% python3 -q
>>> import numpy as np
>>> from numpy import linalg as LA
>>> np.set_printoptions(suppress=True, linewidth=100)
>>> mat = np.load("x.npy")
>>> mat.round(2)
array([[0.5 , 0.  , 0.  , 0.  , 0.  , 0.  , 0.5 , 0.  ],
       [0.  , 0.5 , 0.  , 0.  , 0.  , 0.  , 0.  , 0.5 ],
       [0.25, 0.  , 0.5 , 0.  , 0.  , 0.25, 0.  , 0.  ],
       [0.  , 0.  , 0.  , 1.  , 0.  , 0.  , 0.  , 0.  ],
       [0.17, 0.17, 0.17, 0.17, 0.17, 0.  , 0.  , 0.17],
       [0.14, 0.  , 0.14, 0.14, 0.  , 0.29, 0.14, 0.14],
       [0.25, 0.  , 0.  , 0.  , 0.  , 0.  , 0.5 , 0.25],
       [0.2 , 0.2 , 0.  , 0.  , 0.  , 0.  , 0.2 , 0.4 ]])
>>> def softmax(z):
...     e = np.exp(z - z.max(axis=-1, keepdims=True))
...     return e / e.sum(axis=-1, keepdims=True)
... 
>>> np.round(softmax(mat[3]), 2)
array([0.1 , 0.1 , 0.1 , 0.28, 0.1 , 0.1 , 0.1 , 0.1 ])
>>> np.round(softmax(mat).sum(axis=1), 2)
array([1., 1., 1., 1., 1., 1., 1., 1.])
>>> att = mat @ mat.T / np.sqrt(8)
>>> np.round(softmax(att)[3] @ mat, 2)
array([0.18, 0.1 , 0.1 , 0.21, 0.02, 0.06, 0.16, 0.17])
>>> W = np.array([[4, 7, 3, 2],
...     [8, 8, 8, 1],
...     [0, 9, 7, 6],
...     [5, 0, 5, 6],
...     [4, 6, 2, 1],
...     [7, 4, 1, 0],
...     [7, 9, 2, 6],
...     [9, 3, 7, 4]])
>>> c = np.array([-1, -1, 3, -2])
>>> act = np.maximum(mat @ W + c, 0)
>>> LA.matrix_rank(act)
np.int64(4)
>>> cent = np.array([[-1, -2], [-2, -1], [2, 0], [2, -2]])
>>> W @ cent
array([[ -8, -19],
       [ -6, -26],
       [  8, -21],
       [ 17, -22],
       [-10, -16],
       [-13, -18],
       [ -9, -35],
       [  7, -29]])
>>> vec = np.array([2, 3, 2, 1, 1, 3, 2, 0])
>>> target = mat @ vec
>>> target.round(2)
array([2.  , 1.5 , 2.25, 1.  , 1.5 , 1.86, 1.5 , 1.4 ])
>>> np.round(LA.solve(mat, mat[:, 7]), 2)
array([0., 0., 0., 0., 0., 0., 0., 1.])
>>> rng = np.random.default_rng(9930)
>>> z = rng.permutation(8)
>>> z
array([7, 5, 2, 6, 3, 4, 1, 0])
>>> B = mat[z][:, z]
>>> np.allclose(B, mat)
False
>>> B.round(2)
array([[0.4 , 0.  , 0.  , 0.2 , 0.  , 0.  , 0.2 , 0.2 ],
       [0.14, 0.29, 0.14, 0.14, 0.14, 0.  , 0.  , 0.14],
       [0.  , 0.25, 0.5 , 0.  , 0.  , 0.  , 0.  , 0.25],
       [0.25, 0.  , 0.  , 0.5 , 0.  , 0.  , 0.  , 0.25],
       [0.  , 0.  , 0.  , 0.  , 1.  , 0.  , 0.  , 0.  ],
       [0.17, 0.  , 0.17, 0.  , 0.17, 0.17, 0.17, 0.17],
       [0.5 , 0.  , 0.  , 0.  , 0.  , 0.  , 0.5 , 0.  ],
       [0.  , 0.  , 0.  , 0.5 , 0.  , 0.  , 0.  , 0.5 ]])
>>> np.round(np.sort(np.abs(LA.eigvals(B))), 2)
array([0.14, 0.14, 0.17, 0.18, 0.61, 0.67, 1.  , 1.  ])
>>> B = np.array([[8, -2, -2], [1, -6, -6], [-3, 8, 1]])
>>> E = np.tril(B)
>>> E
array([[ 8,  0,  0],
       [ 1, -6,  0],
       [-3,  8,  1]])
>>> r0 = np.array([2, 0])
>>> np.polyval(r0, E[1])
array([  2, -12,   0])
>>> np.convolve(E[1], r0)
array([  2, -12,   0,   0])
>>> np.array([np.convolve(row, r0, "same") for row in E])
array([[ 16,   0,   0],
       [  2, -12,   0],
       [ -6,  16,   2]])
>>> M = np.load("data.npy")
>>> M
array([[-1., -1.,  2., -2., -1.],
       [ 1., -2., -8.,  2., -9.],
       [ 0.,  0., -1.,  2., -3.],
       [ 0.,  0., -3., -2.,  1.],
       [ 0.,  0.,  1., -1.,  3.]])
>>> z = rng.permutation(5)
>>> B = M[:, z] * rng.choice([-1, 1], 5)
>>> B
array([[-2., -1., -1.,  1.,  2.],
       [ 8.,  1., -9.,  2., -2.],
       [ 1.,  0., -3., -0., -2.],
       [ 3.,  0.,  1., -0.,  2.],
       [-1.,  0.,  3., -0.,  1.]])
>>> Uu, _, Vh = LA.svd(M.T @ B)
>>> np.round(LA.lstsq(M, B)[0], 2) + 0
array([[ 0.,  1.,  0.,  0.,  0.],
       [ 0.,  0.,  0., -1.,  0.],
       [-1.,  0.,  0.,  0.,  0.],
       [ 0.,  0.,  0.,  0., -1.],
       [ 0.,  0.,  1.,  0.,  0.]])
>>> B = mat / LA.norm(mat, axis=1, keepdims=True)
>>> G = B @ B.T
>>> np.round(np.degrees(np.arccos(np.clip(G[1, 6], -1, 1))), 2)
np.float64(73.22)
